>>> import numpy as np
>>> import numpy.linalg as la
>>> np.set_printoptions(suppress=True, linewidth=200)
>>> def rnd(a):
...     return np.round(a, 1) + 0
... 
>>> rng = np.random.default_rng(160366)
>>> K = rng.normal(size=(32, 10))
>>> K = 3 * K / la.norm(K, axis=1, keepdims=True)
>>> rnd(K)
array([[ 0.7,  0.5,  0.4, -1.5, -2. , -0.2, -0.9, -0.2,  0. ,  0.9],
       [-2.2, -1.4,  0.5,  0.1,  0.3, -1.2,  0.2, -0.3,  0.2,  0.7],
       [ 0.9, -0.9, -0.7, -0.1,  0.3, -0.4,  1. , -2.1,  1. ,  0.2],
       [-0.5, -1. , -0.8,  0.7,  1.7,  0.9, -0.4,  0. ,  1.3,  1.1],
       [ 0.2, -1.5, -1. , -0.1, -0.1,  0.8,  1.1, -0.6,  0.4, -1.8],
       [-1.4, -0.4,  1.9, -1.2,  0.4,  0.9, -0.1, -0.2, -0.1,  0.9],
       [-0.1,  0.3, -0.8,  2.1,  0.4, -1.4,  0.2,  0.4,  0.4, -1.2],
       [-0.2, -1.8,  0.2,  1.8,  0.8,  0.5,  0.6, -0.3, -0.9,  0.6],
       [-1.4, -0.1, -1.1, -1.3, -0.4, -0.1,  1.3,  0. , -1. ,  1.1],
       [ 2.5,  0.3, -0.2,  0.2,  0.5, -0.6,  0.9, -1. , -0.1, -0.6],
       [-1.2,  0.5,  1.5, -0.2,  1.7,  0. , -0.8, -0.8,  0.4, -0.9],
       [-0.4,  0. ,  1.6, -0.1,  0.5, -0.6,  1.4,  0.9, -1.7, -0.2],
       [-0.2, -1.5, -1. , -0.9,  0.2,  1.5, -0.2,  1.3,  0.1,  0.9],
       [ 0.7,  0.1, -0.7,  0.1, -1.3,  0.9, -2.3, -0.5,  0.2,  0.4],
       [ 0.6,  0.3, -0.3, -2.4, -0.9, -0.2,  0.6, -0.8,  1. , -0.1],
       [ 0. , -0.1, -0.2,  0.5, -2.1,  0.1,  0.5,  1.8,  0.8, -0.2],
       [ 0.5,  0.6,  0.2, -0.7, -0.4,  0.3, -0.4, -1.1,  1.6, -1.9],
       [ 2.2,  0.4,  0.5, -0.9,  0.1, -1.4,  0.5,  0.6, -0.6, -0.3],
       [ 0.9, -1.2, -0.5,  0.1, -1.6, -1.9,  0.1,  0.1, -0.5,  0.5],
       [ 0.2,  2.4, -1.1,  0. , -0.3, -0.4, -0.6,  0.1,  1.1, -0.1],
       [ 1.4,  0.6,  1.5,  0.8, -1.1, -0.1, -0.4, -0.5,  0.7, -1.3],
       [-0.2, -1.1, -1.3,  0.4, -0.1, -0.5,  1.1, -0.5,  1.7, -1.1],
       [-0.4,  2.2, -0.4, -0.6, -0.6, -0.3,  1.5, -0.9,  0. , -0.3],
       [ 2.1,  0.8, -0.1, -0.8,  0.6, -0.7,  0.1, -0.5,  1.5,  0.4],
       [ 1.3,  0.6,  1.2,  0.2,  0. , -1.7,  0. ,  1.5, -0.3,  0.6],
       [-0.9, -1. ,  0.3,  1.4,  1.5, -1. , -0.7, -1. ,  0.3, -0.6],
       [-0.7, -0.6,  0.1, -0.3, -0.4, -0.4, -1.7, -1. , -0.4,  1.9],
       [ 0.6,  0. , -0.4, -1.9,  0.3, -1.2, -0.1,  1. ,  0.3,  1.6],
       [-0.9,  1.5, -1.3, -0.3,  0.1,  1.2, -1.5,  0.7, -0.3, -0.2],
       [-1.2,  0. ,  0.4,  2.1,  0.3, -0.3, -0.9,  0.7, -1.2, -0.4],
       [ 1. ,  0.2,  1. ,  0.5, -1.3,  0.1,  1.9, -0.6,  0.8, -0.3],
       [-0.9, -1.7, -0.5, -1.1, -0.5,  0.3, -1. , -0.4, -0.7,  1.4]])
>>> cen = (K - K.mean(axis=0)) / K.std(axis=0)
>>> np.argwhere(np.abs(cen) > 2)
array([[ 0,  4],
       [ 1,  0],
       [ 2,  7],
       [ 4,  9],
       [ 5,  2],
       [ 6,  3],
       [ 9,  0],
       [11,  8],
       [12,  5],
       [13,  6],
       [14,  3],
       [15,  4],
       [15,  7],
       [16,  9],
       [18,  5],
       [19,  1],
       [22,  1],
       [29,  3]])
>>> c = la.lstsq(np.delete(cen, 9, axis=1), cen[:, 9])[0]
>>> rnd(1 - np.var(cen[:, 9] - np.delete(cen, 9, axis=1) @ c))
np.float64(0.4)
>>> np.abs(c).argmax()
np.int64(3)
